% python3 -q
>>> import numpy as np
>>> from numpy import linalg as LA
>>> np.set_printoptions(precision=3, suppress=True, linewidth=140, sign=" ")
>>> def tidy(a):
...     return np.round(a, 3) + 0
... 
>>> A = np.load("a.npy")
>>> tidy(A)
array([[-0.51 , -9.433,  2.766, -5.104],
       [-1.082, -6.418,  1.822, -3.73 ],
       [-1.151, -5.793,  1.634, -3.436],
       [-1.197, -5.177,  1.45 , -3.142],
       [-0.932, -1.979,  0.552, -1.466],
       [-0.553, -0.952,  0.278, -0.799],
       [ 0.202,  0.304, -0.11 ,  0.326],
       [ 0.163,  1.885, -1.105,  2.554],
       [-1.249,  3.204, -2.163,  4.242],
       [-2.022,  3.814, -2.646,  4.935],
       [-2.242,  3.983, -2.778,  5.12 ],
       [-2.561,  4.225, -2.966,  5.381],
       [-5.993,  6.745, -4.871,  7.871],
       [-8.05 ,  8.232, -5.956,  9.215],
       [-9.076,  8.973, -6.489,  9.863],
       [-9.264,  9.108, -6.586,  9.981],
       [-9.502,  9.28 , -6.709, 10.129],
       [-9.594,  9.347, -6.756, 10.186]])
>>> # null space of dimension 1
>>> r0, r1 = A[2], A[0]
>>> tidy(r0 @ r0)
np.float64(49.363)
>>> pr = (r0 @ r1) / (r0 @ r0) * r0
>>> tidy(r1 - pr)
array([ 1.291, -0.362,  0.208,  0.277])
>>> tidy(pr)
array([-1.802, -9.071,  2.558, -5.38 ])
>>> G = np.cov(A, rowvar=False)
>>> tidy(np.polyfit(A[:, 0], A[:, 1], 1))
array([-1.294, -2.46 ])
>>> tidy(A.std(axis=0))
array([ 3.667,  5.877,  3.242,  5.293])
>>> Xc = A - A.mean(axis=0)
>>> vecs = LA.svd(Xc)[2][:3]
>>> Y = Xc - Xc @ vecs.T @ vecs
>>> tidy(np.cov(Xc @ vecs.T, rowvar=False))
array([[ 87.395,   0.   ,   0.   ],
       [  0.   ,   3.979,   0.   ],
       [  0.   ,   0.   ,   0.223]])
>>> tidy(LA.norm(Y) / LA.norm(Xc))
np.float64(0.0)
>>> Xc = A - A.mean(axis=0)
>>> U, sigma, Vt = LA.svd(Xc, full_matrices=False)
>>> tidy(sigma ** 2 / (sigma ** 2).sum())
array([ 0.954,  0.043,  0.002,  0.   ])
>>> tidy((sigma ** 2).sum() ** 2 / (sigma ** 4).sum())
np.float64(1.096)
>>> np.abs(Vt[0]).argmax()
np.int64(1)
>>> (np.sign(U[:, 0]) == np.sign(U[0, 0])).astype(int)
array([ 1,  1,  1,  1,  1,  1,  1,  1,  0,  0,  0,  0,  0,  0,  0,  0,  0,  0])
>>> np.abs(U[:, 0]).argmax()
np.int64(0)
>>> tidy(sigma)
array([ 38.545,   8.225,   1.945,   0.   ])
>>> np.searchsorted(np.cumsum(sigma ** 2) / (sigma ** 2).sum(), 0.9) + 1
np.int64(1)
>>> tidy(Xc.mean(axis=0))
array([ 0.,  0.,  0.,  0.])
>>> tidy(A @ LA.pinv(A) @ A)
array([[-0.51 , -9.433,  2.766, -5.104],
       [-1.082, -6.418,  1.822, -3.73 ],
       [-1.151, -5.793,  1.634, -3.436],
       [-1.197, -5.177,  1.45 , -3.142],
       [-0.932, -1.979,  0.552, -1.466],
       [-0.553, -0.952,  0.278, -0.799],
       [ 0.202,  0.304, -0.11 ,  0.326],
       [ 0.163,  1.885, -1.105,  2.554],
       [-1.249,  3.204, -2.163,  4.242],
       [-2.022,  3.814, -2.646,  4.935],
       [-2.242,  3.983, -2.778,  5.12 ],
       [-2.561,  4.225, -2.966,  5.381],
       [-5.993,  6.745, -4.871,  7.871],
       [-8.05 ,  8.232, -5.956,  9.215],
       [-9.076,  8.973, -6.489,  9.863],
       [-9.264,  9.108, -6.586,  9.981],
       [-9.502,  9.28 , -6.709, 10.129],
       [-9.594,  9.347, -6.756, 10.186]])
>>> try:
...     LA.inv(A)
... except LA.LinAlgError as e:
...     print(repr(e))
... 
LinAlgError('Last 2 dimensions of the array must be square')
>>> feats = np.array([[0.2, -1.2, 1.1, -0.8],
...     [1.1, -1.5, -2.4, 0.1],
...     [-0.5, -1.3, 0.3, 0.2],
...     [1.9, 0.6, -0.1, -1.4]])
>>> q, vecs = LA.qr(feats[:, :3])[0], LA.qr(feats[:, 3:])[0]
>>> sigma = LA.svd(q.T @ vecs, compute_uv=False)
>>> tidy(np.degrees(np.arccos(sigma.clip(0, 1))))
array([ 2.158])
>>> tidy(LA.norm(q @ q.T - vecs @ vecs.T, 2))
np.float64(1.0)
>>> (sigma > 0.9).sum()
np.int64(1)
>>> tidy(sigma)
array([ 0.999])
